>>> import numpy as np
>>> from numpy import linalg as LA
>>> np.set_printoptions(precision=2, suppress=True, linewidth=200, sign=" ")
>>> arr = np.loadtxt("arr.csv", delimiter=",")
>>> arr
array([[ 0.77,  1.07,  0.82,  0.92,  1.68, -0.83],
       [ 1.07, -1.07,  0.7 , -3.1 ,  0.58, -1.06],
       [ 0.82,  0.7 ,  1.46,  0.37, -3.02,  1.46],
       [ 0.92, -3.1 ,  0.37,  1.39, -2.43, -1.75],
       [ 1.68,  0.58, -3.02, -2.43, -1.43,  0.44],
       [-0.83, -1.06,  1.46, -1.75,  0.44, -2.12]])
>>> rng = np.random.default_rng(5419)
>>> lab = rng.permutation(6)
>>> lab
array([ 0,  4,  3,  1,  2,  5])
>>> B = arr[lab][:, lab]
>>> np.allclose(B, arr)
False
>>> round(LA.det(B), 2), np.round(LA.det(arr[lab]), 2)
(np.float64(-750.54), np.float64(750.54))
>>> np.round(np.trace(B), 2)
np.float64(-1.0)
>>> np.sort(np.abs(LA.eigvals(B)))
array([ 1.  ,  2.  ,  3.  ,  4.99,  5.  ,  5.  ])
>>> ev, V = LA.eigh(arr)
>>> np.abs(V[:, -1])
array([ 0.05,  0.35,  0.38,  0.69,  0.49,  0.06])
>>> LA.eigvalsh(arr + -1 * np.eye(6))
array([-6.  , -5.99, -2.  ,  1.  ,  2.  ,  4.  ])
>>> V @ np.diag(ev) @ V.T
array([[ 0.77,  1.07,  0.82,  0.92,  1.68, -0.83],
       [ 1.07, -1.07,  0.7 , -3.1 ,  0.58, -1.06],
       [ 0.82,  0.7 ,  1.46,  0.37, -3.02,  1.46],
       [ 0.92, -3.1 ,  0.37,  1.39, -2.43, -1.75],
       [ 1.68,  0.58, -3.02, -2.43, -1.43,  0.44],
       [-0.83, -1.06,  1.46, -1.75,  0.44, -2.12]])
>>> np.round(V.T @ arr @ V, 2) + 0
array([[-5.  ,  0.  ,  0.  ,  0.  ,  0.  ,  0.  ],
       [ 0.  , -4.99,  0.  ,  0.  ,  0.  ,  0.  ],
       [ 0.  ,  0.  , -1.  ,  0.  ,  0.  ,  0.  ],
       [ 0.  ,  0.  ,  0.  ,  2.  ,  0.  ,  0.  ],
       [ 0.  ,  0.  ,  0.  ,  0.  ,  3.  ,  0.  ],
       [ 0.  ,  0.  ,  0.  ,  0.  ,  0.  ,  5.  ]])
>>> (ev > 1e-8).sum(), (ev < -1e-8).sum()
(np.int64(3), np.int64(3))
>>> ev
array([-5.  , -4.99, -1.  ,  2.  ,  3.  ,  5.  ])
>>> np.round(V.T @ V, 2) + 0
array([[ 1.,  0.,  0.,  0.,  0.,  0.],
       [ 0.,  1.,  0.,  0.,  0.,  0.],
       [ 0.,  0.,  1.,  0.,  0.,  0.],
       [ 0.,  0.,  0.,  1.,  0.,  0.],
       [ 0.,  0.,  0.,  0.,  1.,  0.],
       [ 0.,  0.,  0.,  0.,  0.,  1.]])
>>> (arr + arr.T) / 2
array([[ 0.77,  1.07,  0.82,  0.92,  1.68, -0.83],
       [ 1.07, -1.07,  0.7 , -3.1 ,  0.58, -1.06],
       [ 0.82,  0.7 ,  1.46,  0.37, -3.02,  1.46],
       [ 0.92, -3.1 ,  0.37,  1.39, -2.43, -1.75],
       [ 1.68,  0.58, -3.02, -2.43, -1.43,  0.44],
       [-0.83, -1.06,  1.46, -1.75,  0.44, -2.12]])
>>> np.allclose(arr, arr.T)
True
>>> round(float(LA.det(arr)), 2)
-750.54
>>> basis = np.array([[-3, -9, 7, 5, -4, -7],
...     [1, -8, -5, -8, -7, -4],
...     [7, -3, -5, 8, -6, -3]])
>>> W0 = np.repeat(basis, 30 // 3, axis=0)
>>> W0 = W0 + 0.02 * rng.normal(size=W0.shape)
>>> W0
array([[-3.01, -8.98,  6.97,  5.05, -3.95, -7.  ],
       [-2.99, -9.  ,  7.03,  5.03, -3.98, -7.  ],
       [-2.99, -9.02,  6.99,  4.99, -4.01, -6.98],
       [-2.99, -8.97,  6.99,  4.99, -4.  , -6.98],
       [-3.  , -9.02,  6.99,  4.98, -3.99, -6.97],
       [-3.01, -9.01,  6.98,  5.01, -4.  , -7.  ],
       [-3.  , -8.98,  7.  ,  4.98, -4.  , -7.  ],
       [-2.97, -9.05,  7.01,  5.  , -4.  , -7.01],
       [-3.  , -9.03,  6.98,  4.97, -4.02, -7.  ],
       [-2.97, -8.99,  7.  ,  5.  , -3.99, -6.99],
       [ 1.04, -8.03, -4.98, -7.98, -7.  , -3.96],
       [ 1.  , -8.  , -5.  , -7.97, -7.  , -3.99],
       [ 1.  , -8.  , -4.97, -7.99, -6.96, -4.01],
       [ 0.97, -8.  , -5.01, -7.97, -6.98, -4.06],
       [ 0.99, -8.02, -4.98, -7.99, -7.02, -3.98],
       [ 1.04, -8.04, -5.01, -8.01, -7.  , -4.03],
       [ 1.01, -7.98, -5.03, -7.98, -7.  , -4.03],
       [ 1.  , -7.97, -4.98, -7.96, -7.03, -4.01],
       [ 0.97, -7.97, -5.01, -8.  , -7.02, -3.99],
       [ 1.02, -8.01, -4.99, -8.01, -7.03, -3.99],
       [ 7.04, -3.  , -5.  ,  7.97, -6.03, -3.01],
       [ 7.01, -2.96, -5.01,  8.01, -6.  , -2.98],
       [ 7.02, -3.03, -4.97,  8.  , -6.  , -2.97],
       [ 6.97, -3.  , -4.99,  8.02, -6.01, -2.97],
       [ 6.95, -3.01, -5.01,  8.02, -5.98, -2.98],
       [ 6.98, -3.01, -4.99,  8.  , -6.01, -2.98],
       [ 7.04, -2.98, -4.97,  7.99, -6.01, -2.96],
       [ 7.01, -2.98, -5.01,  8.  , -6.  , -3.  ],
       [ 7.01, -3.01, -4.99,  8.04, -5.97, -3.02],
       [ 6.98, -3.01, -4.98,  8.04, -6.05, -3.02]])
>>> round(float(LA.norm(W0, 2) / LA.norm(W0)), 2)
0.7
